$ python -q
>>> import numpy as np
>>> import numpy.linalg as la
>>> np.set_printoptions(precision=3, suppress=True, linewidth=200, legacy="1.25")
>>> J = np.load("case11.npy")
>>> J
array([[0, 0, 0, 0],
       [0, 0, 1, 1],
       [0, 1, 0, 1],
       [0, 1, 1, 0]])
>>> la.cond(J) > 100
True
>>> [round(float(x), 3) for x in la.svd(J, compute_uv=False)[:3]]
[2.0, 1.0, 1.0]
>>> la.matrix_rank(J, rtol=0.1)
3
>>> np.argsort(-la.norm(J, axis=0).round(6), kind="stable")[:3]
array([1, 2, 3])
>>> hat = np.triu(np.array([[0, -2, 0, -2], [-2, 1, -2, 0], [-1, -2, -2, 2], [0, 2, -2, 0]]), 1) + np.eye(4)
>>> B = hat @ J @ la.inv(hat)
>>> print(np.round(np.poly(B), 3) + 0)
[ 1.  0. -3. -2.  0.]
>>> la.matrix_rank(B)
3
>>> B
array([[  0.,  -2.,  -8.,  14.],
       [  0.,  -2.,  -3.,   5.],
       [  0.,   3.,   8., -15.],
       [  0.,   1.,   3.,  -6.]])
>>> round(float(la.det(B)), 3)
0.0
>>> [round(float(x), 3) for x in la.svd(B, compute_uv=False)[:3]]
[25.382, 1.232, 0.483]
>>> print(la.matrix_rank(B, rtol=0.1))
1
>>> W0 = np.load("a.npy")
>>> W0
array([[-1.501, -2.263, -1.936],
       [-1.609, -2.432, -2.452],
       [-2.1  , -1.673, -1.839],
       [-1.894, -1.733, -1.859],
       [-1.694, -1.656, -1.799],
       [-1.444, -1.554, -1.462],
       [ 1.894, -1.388, -2.058],
       [ 2.032, -1.303, -2.24 ],
       [ 2.304, -0.727, -2.183],
       [ 1.729, -0.553, -1.747],
       [ 2.535, -1.2  , -2.234],
       [ 1.937, -0.639, -2.095],
       [ 0.134, -0.019, -1.099],
       [-0.175, -0.268, -1.139],
       [ 0.296,  0.018, -1.018],
       [-0.023, -0.132, -1.067],
       [-0.296,  0.245, -0.626],
       [ 0.202, -0.568, -0.716]])
>>> rng = np.random.default_rng(50916)
>>> idx = rng.permutation(3)
>>> B = W0[:, idx] * rng.choice([-1, 1], 3)
>>> B
array([[-2.263,  1.501, -1.936],
       [-2.432,  1.609, -2.452],
       [-1.673,  2.1  , -1.839],
       [-1.733,  1.894, -1.859],
       [-1.656,  1.694, -1.799],
       [-1.554,  1.444, -1.462],
       [-1.388, -1.894, -2.058],
       [-1.303, -2.032, -2.24 ],
       [-0.727, -2.304, -2.183],
       [-0.553, -1.729, -1.747],
       [-1.2  , -2.535, -2.234],
       [-0.639, -1.937, -2.095],
       [-0.019, -0.134, -1.099],
       [-0.268,  0.175, -1.139],
       [ 0.018, -0.296, -1.018],
       [-0.132,  0.023, -1.067],
       [ 0.245,  0.296, -0.626],
       [-0.568, -0.202, -0.716]])
>>> left, _, VT = la.svd(W0.T @ B)
>>> idx
array([1, 0, 2])
